$ ipython --no-banner

In [1]: import numpy as np

In [2]: np.set_printoptions(precision=3, suppress=True, linewidth=100, floatmode="fixed")

In [3]: tidy = lambda a: np.round(a, 3) + 0

In [4]: A = np.array([[-2, -1, 1, 4, 6, -1, -3],
   ...:     [-1, -4, 0, 2, 3, -2, -2],
   ...:     [1, 0, -2, 1, -2, 2, -3],
   ...:     [4, 2, 1, -2, -2, 4, -5],
   ...:     [6, 3, -2, -2, -4, -3, 4],
   ...:     [-1, -2, 2, 4, -3, -4, -6],
   ...:     [-3, -2, -3, -5, 4, -6, 2]])

In [5]: # equal to its transpose

In [6]: ev, V = np.linalg.eigh(A)

In [7]: x0 = np.array([-2, -1, 0, -1, 0, 2, -1])

In [8]: (np.sign(V[:, -1].round(6)) == np.sign(V[0, -1].round(6))).astype(int)
Out[8]: array([1, 1, 1, 1, 0, 1, 0])

In [9]: x0 = np.array([1, -1, -1, 3, -1, -2, 0])

In [10]: target = A @ x0

In [11]: target
Out[11]: array([  6,  10,   4, -11,   9,  22,  -5])

In [12]: tidy(np.linalg.solve(A.T, A[3]))
Out[12]: array([0.000, 0.000, 0.000, 1.000, 0.000, 0.000, 0.000])

In [13]: tidy(np.linalg.solve(A, target))
Out[13]: array([ 1.000, -1.000, -1.000,  3.000, -1.000, -2.000,  0.000])

In [14]: K = np.load("block18.npy")

In [15]: K
Out[15]: 
array([[0, 1, 2],
       [0, 0, 1],
       [2, 1, 2]])

In [16]: rng = np.random.default_rng(63130)

In [17]: idx = rng.permutation(3)

In [18]: Y = K[:, idx] * rng.choice([-1, 1], 3)

In [19]: Y
Out[19]: 
array([[-2,  0, -1],
       [-1,  0,  0],
       [-2,  2, -1]])

In [20]: U, _, VT = np.linalg.svd(K.T @ Y)

In [21]: idx
Out[21]: array([2, 0, 1])

In [22]: x0 = np.array([2, -2, -2])

In [23]: h1 = np.maximum(Y @ x0, 0)

In [24]: np.maximum(Y @ (3 * x0), 0)
Out[24]: array([0, 0, 0])

In [25]: Y.T @ h1
Out[25]: array([0, 0, 0])

In [26]: tidy(np.tanh(Y @ x0))
Out[26]: array([-0.964, -0.964, -1.000])

In [27]: h1
Out[27]: array([0, 0, 0])

In [28]: x0 = np.array([-3, -1, -2])

In [29]: target = K @ x0

In [30]: c, lr = np.zeros(3), 1 / np.linalg.norm(K, 2) ** 2

In [31]: for i in range(10):
    ...:     c -= lr * K.T @ (K @ c - target)
    ...:     if i % 2 == 0: print(i, round(np.linalg.norm(K @ c - target), 3))
    ...: 
0 1.962
2 1.457
4 1.082
6 0.804
8 0.597

In [32]: tidy(np.linalg.cond(K))
Out[32]: np.float64(8.744)

In [33]: ev, V = np.linalg.eig(K)

In [34]: tidy(np.sort(np.linalg.eigvals(K.T)))
Out[34]: array([-1.000, -0.562,  3.562])
